% python3 -q
>>> import numpy as np
>>> from numpy import linalg as LA
>>> np.set_printoptions(precision=1, suppress=True, linewidth=160)
>>> tidy = lambda a: np.round(a, 1) + 0
>>> feats = np.loadtxt("arr.csv", delimiter=",")
>>> tidy(feats)
array([[-1.4, -4.8,  0.3],
       [ 0.7,  0.1,  5. ],
       [-4.8,  1.4,  0.6]])
>>> tidy(LA.det(feats.T))
np.float64(125.0)
>>> tidy(LA.eigvals(feats).sum().real)
np.float64(-0.6)
>>> tidy(np.einsum("ij,ji->", feats, feats))
np.float64(6.8)
>>> vec = np.array([0, 5, 1])
>>> tidy(feats @ np.eye(3)[2])
array([0.3, 5. , 0.6])
>>> tidy(feats @ np.ones(3))
array([-5.9,  5.7, -2.7])
>>> tidy(feats.T @ feats)
array([[25.,  0.,  0.],
       [ 0., 25.,  0.],
       [ 0.,  0., 25.]])
>>> tidy(feats @ feats.T)
array([[25.,  0.,  0.],
       [ 0., 25.,  0.],
       [ 0.,  0., 25.]])
>>> tidy(LA.svd(feats, compute_uv=False))
array([5., 5., 5.])
>>> tidy(LA.pinv(feats))
array([[-0.1,  0. , -0.2],
       [-0.2,  0. ,  0.1],
       [ 0. ,  0.2,  0. ]])
>>> f = np.array([2, -2, 0])
>>> M2 = feats + np.outer(f, np.eye(3)[1])
>>> tidy(M2)
array([[-1.4, -2.8,  0.3],
       [ 0.7, -1.9,  5. ],
       [-4.8,  1.4,  0.6]])
>>> LA.matrix_rank(LA.inv(M2) - LA.inv(feats), tol=1e-8)
np.int64(1)
>>> q, r_ = LA.qr(feats)
>>> np.allclose(r_.T @ r_, feats.T @ feats)
True
>>> q.shape, r_.shape
((3, 3), (3, 3))
>>> J = np.loadtxt("sample8.csv", delimiter=",")
>>> J
array([[ 0.,  0.,  0.,  0.],
       [ 0.,  0.,  0.,  0.],
       [ 8., 11.,  6., 10.],
       [ 6., 10.,  2.,  6.],
       [ 4.,  5.,  4.,  4.],
       [ 9., 10.,  4.,  7.],
       [ 1.,  5.,  2.,  3.],
       [ 0.,  0.,  0.,  0.],
       [ 0.,  0.,  0.,  0.],
       [ 0.,  0.,  0.,  0.],
       [ 3.,  6.,  6.,  7.],
       [ 6., 10.,  2.,  6.],
       [ 5.,  5.,  0.,  3.],
       [ 2.,  1.,  4.,  4.],
       [ 5.,  5.,  0.,  3.],
       [ 8., 11.,  6., 10.],
       [ 2.,  1.,  4.,  4.],
       [ 3.,  6.,  6.,  7.],
       [ 2.,  1.,  4.,  4.],
       [ 4.,  5.,  4.,  4.],
       [ 9., 10.,  4.,  7.],
       [ 1.,  5.,  2.,  3.],
       [ 9., 10.,  4.,  7.],
       [ 0.,  0.,  0.,  0.],
       [ 0.,  0.,  0.,  0.],
       [ 0.,  0.,  0.,  0.],
       [10., 15.,  6., 10.],
       [ 4.,  5.,  4.,  4.],
       [ 4.,  5.,  4.,  4.]])
>>> # rows 0 and 1 are equal
>>> D = LA.norm(J[:, None] - J[None], axis=-1)
>>> np.unravel_index(D.round(6).argmax(), D.shape)
(np.int64(0), np.int64(26))
>>> (D + 1e9 * np.eye(29)).round(6).argmin(axis=1)
array([ 1,  0, 15, 11, 19, 20, 21,  0,  0,  0, 17,  3, 14, 16, 12,  2, 13, 10, 13,  4,  5,  6,  5,  0,  0,  0,  2,  4,  4])
>>> LA.matrix_rank(D ** 2)
np.int64(6)
>>> tidy(LA.norm(J - J.mean(axis=0), axis=1))
array([ 7.8,  7.8, 10.1,  6. ,  1.4,  8.1,  2.9,  7.8,  7.8,  7.8,  4.6,  6. ,  3.2,  4.4,  3.2, 10.1,  4.4,  4.6,  4.4,  1.4,  8.1,  2.9,  8.1,  7.8,  7.8,
        7.8, 13.8,  1.4,  1.4])
>>> tidy(D[:5, :5])
array([[ 0. ,  0. , 17.9, 13.3,  8.5],
       [ 0. ,  0. , 17.9, 13.3,  8.5],
       [17.9, 17.9,  0. ,  6.1,  9.6],
       [13.3, 13.3,  6.1,  0. ,  6.1],
       [ 8.5,  8.5,  9.6,  6.1,  0. ]])
